$ python3 -q
>>> import numpy as np
>>> np.set_printoptions(precision=2, suppress=True, linewidth=100)
>>> m1 = np.load("out2.npy")
>>> print(m1)
[[1 2 1]
 [1 0 2]
 [2 2 2]]
>>> T = np.stack([m1, 4 * m1, m1[::-1]])
>>> print(np.linalg.matrix_rank(T))
[3 3 3]
>>> print(np.einsum("bij,cij->bc", T, T))
[[ 23  92  21]
 [ 92 368  84]
 [ 21  84  23]]
>>> print(T.sum(axis=0))
[[ 7 12  7]
 [ 6  0 12]
 [11 12 11]]
>>> print(T.shape)
(3, 3, 3)
>>> print(np.linalg.det(T))
[  2. 128.  -2.]
>>> hat = np.triu(np.array([[0, 2, 2], [2, 2, 1], [3, 1, 1]]), 1) + np.eye(3)
>>> B = hat @ m1 @ np.linalg.inv(hat)
>>> print(np.poly(B))
[ 1. -3. -6. -2.]
>>> print(B)
[[ 7. -8.  3.]
 [ 3. -4.  2.]
 [ 2. -2.  0.]]
>>> print(hat @ m1 - m1 @ hat)
[[ 6.  2.  4.]
 [ 2.  0.  0.]
 [ 0. -4. -6.]]
>>> B = np.array([[3, 1], [2, -2]])
>>> C = np.kron(B, m1)
>>> print(C.shape)
(6, 6)
>>> print(C)
[[ 3  6  3  1  2  1]
 [ 3  0  6  1  0  2]
 [ 6  6  6  2  2  2]
 [ 2  4  2 -2 -4 -2]
 [ 2  0  4 -2  0 -4]
 [ 4  4  4 -4 -4 -4]]
>>> K = np.load("block1.npy")
>>> print(K)
[[-8.19 15.93  7.65]
 [-1.97  4.25  1.79]]
>>> # row 0 dominates
>>> W = np.array([[2, 0, 3, 1, 1, 3], [0, 1, 0, 0, 3, 3], [3, 0, 3, 3, 2, 2]])
>>> b = np.array([3, 3, -2, 0, 3, -2])
>>> act = np.maximum(K @ W + b, 0)
>>> print((act > 0).astype(int))
[[1 1 0 1 1 1]
 [1 1 0 1 1 1]]
>>> print(act)
[[ 9.57 18.93  0.   14.76 57.9  36.52]
 [ 4.43  7.25  0.    3.4  17.36  8.42]]
>>> print((act > 0).mean(axis=0))
[1. 1. 0. 1. 1. 1.]
>>> C = np.array([[1, 1, 3], [4, 2, 9], [4, 5, 7], [8, 8, 7], [3, 4, 0], [5, 5, 0]])
>>> print(W @ C)
[[40 44 34]
 [28 29  9]
 [55 60 51]]
>>> print((act @ C).round(6).argmax(axis=1))
[1 1]
>>> print(act @ C)
[[559.67 579.71 302.4 ]
 [154.81 157.67 102.34]]
>>> arr = np.array([[1, 0, 0], [0, 0, 0], [0, 0, 0]])
>>> # row 0 is much longer than the rest
>>> U, sigma, vt = np.linalg.svd(arr)
>>> evecs = vt[:(sigma > 1e-8).sum()]
>>> rng = np.random.default_rng(6)
>>> x = arr[2] + 5 * arr[0] + rng.integers(2) * np.eye(3)[1]
>>> print(x)
[5. 0. 0.]
>>> print(np.allclose(evecs.T @ evecs @ x, x))
True
>>> rk = np.linalg.matrix_rank(arr)
>>> print(rk)
1
>>> N = np.linalg.svd(arr)[2][rk:].T
>>> print(arr @ N)
[[0. 0.]
 [0. 0.]
 [0. 0.]]
>>> print([int(np.linalg.matrix_rank(arr[:, :j + 1])) for j in range(3)])
[1, 1, 1]
>>> print(N.shape)
(3, 2)
>>> print(np.linalg.matrix_rank(arr.T @ arr), np.linalg.matrix_rank(arr @ arr.T))
1 1
>>> print(np.linalg.matrix_power(arr, 4))
[[1 0 0]
 [0 0 0]
 [0 0 0]]
>>> print(round(float(np.abs(np.linalg.eigvals(arr)).max()), 2))
1.0
>>> assert arr == arr.T
Traceback (most recent call last):
  File "<python-input-49>", line 1, in <module>
    assert arr == arr.T
           ^^^^^^^^^^^^
ValueError: The truth value of an array with more than one element is ambiguous. Use a.any() or a.all()
>>> print(np.sort(np.abs(np.linalg.eigvals(arr))))
[0. 0. 1.]
>>> print(round(np.linalg.det(arr), 2))
0.0
>>> print(np.allclose(arr @ arr.T, arr.T @ arr))
True
>>> print(np.trace(arr))
1
>>> print(np.flatnonzero(np.linalg.matrix_power((arr != 0) + (arr.T != 0) + np.eye(3), 3)[2]))
[2]
>>> data = np.load("arr.npy")
>>> print(data)
[[2 3 1]
 [2 3 1]
 [0 2 0]]
>>> # rows and columns are dependent
>>> print(np.linalg.matrix_rank(data, rtol=0.1))
2
>>> print(np.linalg.cond(data) > 100)
True
>>> print([round(float(x), 2) for x in np.linalg.svd(data, compute_uv=False)[:3]])
[5.54, 1.14, 0.0]
>>> U, sigma, vt = np.linalg.svd(data)
>>> print(np.argmax(sigma[:-1] / (sigma[1:] + 1e-6)) + 1)
2
>>> print(sigma.round(2) + 0)
[5.54 1.14 0.  ]
>>> B = U[:, :2] @ np.diag(sigma[:2]) @ vt[:2]
>>> print(np.round(np.abs(data - B).max(), 2))
0.0
>>> print(np.linalg.matrix_rank(B))
2
>>> print(np.linalg.matrix_rank(data, rtol=0.05))
2
>>> print(B.round(2) + 0)
[[2. 3. 1.]
 [2. 3. 1.]
 [0. 2. 0.]]
>>> feats = np.array([[20, 21, 9], [21, 31, 7], [9, 7, 5]])
>>> print(feats)
[[20 21  9]
 [21 31  7]
 [ 9  7  5]]
>>> w, evecs = np.linalg.eigh(feats)
>>> print(np.round(evecs.T @ evecs, 2) + 0)
[[1. 0. 0.]
 [0. 1. 0.]
 [0. 0. 1.]]
>>> print(np.linalg.svd(feats, compute_uv=False))
[49.93  5.9   0.17]
>>> print(np.round(w.sum(), 2), np.trace(feats))
56.0 56
>>> print((w > 1e-8).sum(), (w < -1e-8).sum())
3 0
>>> print(np.abs(evecs[:, -1]))
[0.6  0.76 0.24]
>>> print(np.unique(w.round(6) + 0, return_counts=True)[1])
[1 1 1]
>>> print(np.linalg.eigvalsh(feats @ feats))
[   0.03   34.79 2493.18]
>>> print(w)
[ 0.17  5.9  49.93]
>>> print(np.round(evecs.T @ feats @ evecs, 2) + 0)
[[ 0.17  0.    0.  ]
 [ 0.    5.9   0.  ]
 [ 0.    0.   49.93]]
>>> print(round(np.linalg.norm(K, 2) / np.linalg.norm(K), 2))
1.0
>>> print(np.linalg.cond(K) > 100)
False
>>> print(np.linalg.matrix_rank(K, rtol=0.1))
1
>>> x = np.array([2, 1, -2])
>>> y = feats @ x
>>> b, lr = np.zeros(3), 1 / np.linalg.norm(feats, 2) ** 2
>>> for i in range(200):
...     b -= lr * feats.T @ (feats @ b - y)
...     if i % 50 == 0: print(i, round(np.linalg.norm(feats @ b - y), 2))
... 
0 4.2
50 2.11
100 1.11
150 0.66
>>> print(round(float(np.linalg.cond(feats)), 2))
294.12
>>> print(b)
[ 0.54  1.54 -0.04]
>>> mat = np.loadtxt("layer4.csv", delimiter=",")
>>> print(mat)
[[  5.46   4.8    0.71]
 [  2.09   1.84   0.28]
 [ -1.06  -0.93  -0.14]
 [  3.07   2.71   0.35]
 [ -7.08  -6.2   -0.85]
 [ -1.46  -1.26  -0.19]
 [ -2.68  -2.36  -0.31]
 [-12.83 -11.23  -1.63]
 [-14.88 -13.06  -1.87]
 [ -7.9   -6.93  -1.01]
 [ -6.06  -5.36  -0.77]
 [ -0.76  -0.66  -0.08]
 [ -7.91  -6.93  -0.99]
 [ -7.76  -6.76  -1.  ]
 [  2.29   1.98   0.28]
 [  0.27   0.22   0.03]
 [ -5.14  -4.49  -0.68]
 [  1.05   0.97   0.12]
 [  5.94   5.25   0.75]]
>>> Ac = (mat - mat.mean(axis=0)) / mat.std(axis=0)
>>> print(Ac.std(axis=0))
[1. 1. 1.]
>>> b = np.linalg.lstsq(np.delete(Ac, 1, axis=1), Ac[:, 1])[0]
>>> print(round(1 - np.var(Ac[:, 1] - np.delete(Ac, 1, axis=1) @ b), 2))
1.0
>>> print(np.abs(b).argmax())
0
>>> t = np.radians(120)
>>> Rm = np.eye(3)
>>> Rm[1, 1] = Rm[2, 2] = np.cos(t)
>>> Rm[1, 2], Rm[2, 1] = -np.sin(t), np.sin(t)
>>> print(Rm)
[[ 1.    0.    0.  ]
 [ 0.   -0.5  -0.87]
 [ 0.    0.87 -0.5 ]]
>>> B = mat @ Rm.T
>>> print(np.allclose(np.linalg.norm(mat, axis=1), np.linalg.norm(B, axis=1)))
True
>>> print(round(np.linalg.det(Rm), 2), round(np.trace(Rm), 2))
1.0 0.0
>>> Ac = mat - mat.mean(axis=0)
>>> U, sigma, vt = np.linalg.svd(Ac, full_matrices=False)
>>> print(np.searchsorted(np.cumsum(sigma ** 2) / (sigma ** 2).sum(), 0.9) + 1)
1
>>> print(np.linalg.matrix_rank(Ac))
3
>>> print(np.abs(U[:, 0]).argmax())
8
>>> print(np.round(sigma ** 2 / (sigma ** 2).sum(), 2) + 0)
[1. 0. 0.]
>>> print(np.abs(vt[-1]))
[0.59 0.6  0.54]
>>> print(np.round(Ac.mean(axis=0), 2) + 0)
[0. 0. 0.]
>>> print(round((sigma ** 2).sum() ** 2 / (sigma ** 4).sum(), 2))
1.0
>>> cov = np.cov(mat, rowvar=False)
>>> print(np.corrcoef(mat.T))
[[1. 1. 1.]
 [1. 1. 1.]
 [1. 1. 1.]]
>>> print(cov.shape)
(3, 3)
>>> print(mat.std(axis=0))
[5.71 5.01 0.72]
>>> hat = mat @ np.linalg.solve(mat.T @ mat, mat.T)
>>> print(round(float(np.trace(hat)), 2))
3.0
>>> print(np.diag(hat))
[0.13 0.05 0.01 0.21 0.37 0.04 0.12 0.26 0.3  0.11 0.26 0.05 0.1  0.28 0.1  0.03 0.18 0.22 0.2 ]
>>> M = np.load("a.npy")
>>> print(M)
[[0. 0. 2. 3.]
 [0. 0. 0. 0.]
 [2. 0. 0. 0.]
 [3. 0. 0. 0.]]
>>> # looks like rank 2
>>> print([round(float(np.linalg.det(M[:i, :i])), 2) + 0 for i in range(1, 5)])
[0.0, 0.0, 0.0, 0.0]
>>> print(round(np.linalg.eigvalsh(M).min(), 2))
-3.61
>>> print(np.all(np.linalg.eigvalsh(M) > 0))
False
>>> print(np.linalg.matrix_rank(M, rtol=0.1))
2
>>> print(round(float(np.linalg.norm(M, 2) / np.linalg.norm(M)), 2))
0.71
>>> X = np.load("sample9.npy")
>>> print(X)
[[ 0.  0. -1.]
 [ 0.  1.  0.]
 [ 1.  0.  0.]]
>>> # keeps lengths
>>> print(np.linalg.svd(X, compute_uv=False))
[1. 1. 1.]
>>> print(np.linalg.pinv(X))
[[ 0.  0.  1.]
 [ 0.  1.  0.]
 [-1.  0.  0.]]
>>> print(np.linalg.norm(X, axis=0))
[1. 1. 1.]
>>> lab = rng.permutation(3)
>>> print(lab)
[0 2 1]
>>> B = X[lab][:, lab]
>>> print(round(np.linalg.det(B), 2), round(np.linalg.det(X[lab]), 2))
1.0 -1.0
>>> print(np.trace(B))
1.0
>>> print(np.sort(np.abs(np.linalg.eigvals(B))))
[1. 1. 1.]
>>> print(np.diag(B))
[0. 0. 1.]
>>> print(X @ X)
[[-1.  0.  0.]
 [ 0.  1.  0.]
 [ 0.  0. -1.]]
>>> B = X / np.linalg.norm(X, axis=1, keepdims=True)
>>> cov = B @ B.T
>>> print((cov - 2 * np.eye(3)).round(6).argmax(axis=1))
[1 0 0]
>>> print((np.abs(cov) > 0.9).astype(int))
[[1 0 0]
 [0 1 0]
 [0 0 1]]
>>> print(np.linalg.norm(B, axis=1))
[1. 1. 1.]
>>> B = np.linalg.inv(X)
>>> print(round(float(np.linalg.slogdet(X)[0]), 2))
1.0
>>> print((np.abs(B) > 1e-9).astype(int))
[[0 0 1]
 [0 1 0]
 [1 0 0]]
>>> print(X @ B)
[[1. 0. 0.]
 [0. 1. 0.]
 [0. 0. 1.]]
